$ python -q
>>> import numpy as np
>>> np.set_printoptions(precision=1, suppress=True, linewidth=120)
>>> M = 0.7 ** np.abs(np.subtract.outer(np.arange(4), np.arange(4)))
>>> M
array([[1. , 0.7, 0.5, 0.3],
       [0.7, 1. , 0.7, 0.5],
       [0.5, 0.7, 1. , 0.7],
       [0.3, 0.5, 0.7, 1. ]])
>>> # symmetric
>>> vals, V = np.linalg.eigh(M)
>>> x0 = np.array([0, 1, 4, -6])
>>> (np.sign(V[:, -1].round(6)) == np.sign(V[0, -1].round(6))).astype(int)
array([1, 1, 1, 1])
>>> vals, V = np.linalg.eig(M)
>>> print(np.round(M @ V[:, 0] - vals[0] * V[:, 0], 1) + 0)
[0. 0. 0. 0.]
>>> print(np.sort(np.linalg.eigvals(M.T)))
[0.2 0.3 0.8 2.7]
>>> print(np.sort(np.linalg.eigvals(np.linalg.inv(M))))
[0.4 1.3 3.1 4.9]
>>> rng = np.random.default_rng(23523)
>>> z = rng.permutation(4)
>>> z
array([1, 2, 0, 3])
>>> B = M[z][:, z]
>>> B
array([[1. , 0.7, 0.7, 0.5],
       [0.7, 1. , 0.5, 0.7],
       [0.7, 0.5, 1. , 0.3],
       [0.5, 0.7, 0.3, 1. ]])
>>> np.sort(np.abs(np.linalg.eigvals(B)))
array([0.2, 0.3, 0.8, 2.7])
>>> np.trace(B)
np.float64(4.0)
>>> hat = np.triu(np.array([[3, 1, 1, 3], [1, 2, 3, 1], [4, 2, 4, 3], [3, 2, 4, 1]]), 1) + np.eye(4)
>>> B = hat @ M @ np.linalg.inv(hat)
>>> np.linalg.matrix_rank(B)
np.int64(4)
>>> hat @ M - M @ hat
array([[ 2.2,  2.2,  0.7, -1. ],
       [ 1.8,  1.9,  0. , -2.1],
       [ 1. ,  1. , -0.5, -2.2],
       [ 0. , -0.3, -1.8, -3.6]])
>>> round(np.linalg.det(B), 1)
np.float64(0.1)
>>> np.poly(B)
array([ 1. , -4. ,  3.9, -1.3,  0.1])
>>> print(round(float(np.linalg.det(M.T)), 1))
0.1
>>> np.round(np.linalg.det(2 * M), 1), round(float(np.linalg.det(M)), 1)
(np.float64(2.1), 0.1)
>>> np.linalg.eigvals(M)
array([2.7, 0.8, 0.3, 0.2])
>>> np.einsum("ii->", M)
np.float64(4.0)
>>> print(np.poly(M))
[ 1.  -4.   3.9 -1.3  0.1]
